In [1]: import numpy as np

In [2]: import numpy.linalg as la

In [3]: np.set_printoptions(precision=1, suppress=True, linewidth=200, floatmode="fixed")

In [4]: def tidy(a):
   ...:     return np.round(a, 1) + 0
   ...: 

In [5]: A = np.load("out2.npy")

In [6]: tidy(A)
Out[6]: 
array([[-0.4, -0.7],
       [ 0.6,  0.1],
       [-0.6,  0.1],
       [-0.4,  0.7]])

In [7]: # columns are unit length and at right angles

In [8]: x = np.array([0, 1])

In [9]: y = A @ x

In [10]: tidy(la.pinv(A) @ A)
Out[10]: 
array([[1.0, 0.0],
       [0.0, 1.0]])

In [11]: rng = np.random.default_rng(7043)

In [12]: y = y + 0.1 * rng.normal(size=4)

In [13]: tidy(y)
Out[13]: array([-0.9,  0.1,  0.3,  0.5])

In [14]: coef, *_ = la.lstsq(A, y)

In [15]: tidy(coef)
Out[15]: array([0.0, 1.0])

In [16]: q, V = la.qr(A[:, :1])[0], la.qr(A[:, 1:])[0]

In [17]: s = la.svd(q.T @ V, compute_uv=False)

In [18]: np.degrees(np.arccos(s.clip(0, 1)))
Out[18]: array([90.0])

In [19]: M2 = np.c_[A[:, :1] @ np.array([[5]]), np.array([-5, -5, -3, 3])]

In [20]: tidy(M2)
Out[20]: 
array([[-2.1, -5.0],
       [ 2.9, -5.0],
       [-2.9, -3.0],
       [-2.1,  3.0]])

In [21]: la.matrix_rank(M2)
Out[21]: np.int64(2)

In [22]: tidy(la.lstsq(A, M2[:, 0])[0])
Out[22]: array([5.0, 0.0])

In [23]: la.matrix_rank(np.c_[A, M2])
Out[23]: np.int64(3)

In [24]: arr = np.loadtxt("test3.csv", delimiter=",")

In [25]: arr
Out[25]: 
array([[-1.0,  2.0],
       [ 5.0, -2.0],
       [ 6.0, -1.0]])

In [26]: proj = arr @ la.solve(arr.T @ arr, arr.T)

In [27]: la.matrix_rank(np.eye(3) - proj)
Out[27]: np.int64(1)

In [28]: np.allclose(proj @ proj, proj)
Out[28]: True

In [29]: tidy(np.diag(proj))
Out[29]: array([0.8, 0.5, 0.7])

In [30]: tidy(np.trace(proj))
Out[30]: np.float64(2.0)

In [31]: r0, v = arr[2], arr[0]

In [32]: r0 @ v
Out[32]: np.float64(-8.0)

In [33]: pr = (r0 @ v) / (r0 @ r0) * r0

In [34]: tidy((v - pr) @ r0)
Out[34]: np.float64(0.0)

In [35]: np.outer(r0, v)
Out[35]: 
array([[-6.0, 12.0],
       [ 1.0, -2.0]])

In [36]: la.matrix_rank(np.outer(r0, v))
Out[36]: np.int64(1)

In [37]: M2 = arr / la.norm(arr, axis=1, keepdims=True)

In [38]: G = M2 @ M2.T

In [39]: tidy(la.norm(M2, axis=1))
Out[39]: array([1.0, 1.0, 1.0])

In [40]: tidy(np.degrees(np.arccos(np.clip(G[0, 2], -1, 1))))
Out[40]: np.float64(126.0)

In [41]: tidy(G[0])
Out[41]: array([ 1.0, -0.7, -0.6])

In [42]: np.argwhere(np.triu(np.abs(G) > 0.95, 1))
Out[42]: array([[1, 2]])

In [43]: q = arr.astype(float).copy()

In [44]: for j in range(2):
    ...:     q[:, j] -= q[:, :j] @ (q[:, :j].T @ q[:, j])
    ...:     q[:, j] /= la.norm(q[:, j])
    ...: 

In [45]: tidy(q.T @ arr)
Out[45]: 
array([[ 7.9, -2.3],
       [ 0.0,  1.9]])
